$ ipython --no-banner

In [1]: import numpy as np

In [2]: np.set_printoptions(precision=3, suppress=True, linewidth=200)

In [3]: rnd = lambda a: np.round(a, 3) + 0

In [4]: u = np.array([1, -2, 1, -1])

In [5]: v = np.array([-2, -3, -2, -1, 0])

In [6]: E = np.outer(u, v)

In [7]: print(E)
[[-2 -3 -2 -1  0]
 [ 4  6  4  2  0]
 [-2 -3 -2 -1  0]
 [ 2  3  2  1  0]]

In [8]: print(np.argsort(-np.linalg.norm(E, axis=0).round(6), kind="stable")[:3])
[1 0 2]

In [9]: print(rnd(np.linalg.norm(E, 2) / np.linalg.norm(E)))
1.0

In [10]: print(np.linalg.cond(E) > 100)
True

In [11]: left, sigma = np.linalg.svd(E)
---------------------------------------------------------------------------
ValueError                                Traceback (most recent call last)
Cell In[11], line 1
----> 1 left, sigma = np.linalg.svd(E)

ValueError: too many values to unpack (expected 2)

In [12]: left, sigma, VT = np.linalg.svd(E, full_matrices=False)

In [13]: print(rnd(VT @ VT.T))
[[1. 0. 0. 0.]
 [0. 1. 0. 0.]
 [0. 0. 1. 0.]
 [0. 0. 0. 1.]]

In [14]: print(np.cumsum(sigma ** 2) / np.sum(sigma ** 2))
[1. 1. 1. 1.]

In [15]: print(rnd(sigma))
[11.225  0.     0.     0.   ]

In [16]: print(rnd(E @ np.linalg.pinv(E) @ E))
[[-2. -3. -2. -1.  0.]
 [ 4.  6.  4.  2.  0.]
 [-2. -3. -2. -1.  0.]
 [ 2.  3.  2.  1.  0.]]

In [17]: print(rnd(np.trace(np.linalg.pinv(E) @ E)))
1.0

In [18]: left, sigma, VT = np.linalg.svd(E)

In [19]: V = VT[:(sigma > 1e-8).sum()]

In [20]: rng = np.random.default_rng(8706)

In [21]: vec = E[0] + 2 * E[3] + rng.integers(2) * np.eye(5)[0]

In [22]: print(vec)
[3. 3. 2. 1. 0.]

In [23]: print(rnd(np.linalg.norm(vec - V.T @ V @ vec)))
0.882

In [24]: print(rnd(V.T @ V))
[[0.222 0.333 0.222 0.111 0.   ]
 [0.333 0.5   0.333 0.167 0.   ]
 [0.222 0.333 0.222 0.111 0.   ]
 [0.111 0.167 0.111 0.056 0.   ]
 [0.    0.    0.    0.    0.   ]]

In [25]: other = np.array([[3, -2], [2, -2]])

In [26]: C = np.kron(other, E)

In [27]: print(np.linalg.matrix_rank(C))
2

In [28]: print(rnd(np.linalg.norm(C, 2)), rnd(np.linalg.norm(other, 2) * np.linalg.norm(E, 2)))
51.203 51.203

In [29]: other = np.array([[3, 5], [1, -4]])

In [30]: C = np.array([[6, 4], [8, 4]])

In [31]: feats = np.kron(other, C)

In [32]: print(feats)
[[ 18  12  30  20]
 [ 24  12  40  20]
 [  6   4 -24 -16]
 [  8   4 -32 -16]]

In [33]: labels = rng.permutation(4)

In [34]: print(labels)
[2 1 3 0]

In [35]: other = feats[labels][:, labels]

In [36]: print(other)
[[-24   4 -16   6]
 [ 40  12  20  24]
 [-32   4 -16   8]
 [ 30  12  20  18]]

In [37]: print(rnd(np.linalg.det(other)), rnd(np.linalg.det(feats[labels])))
18496.0 18496.0
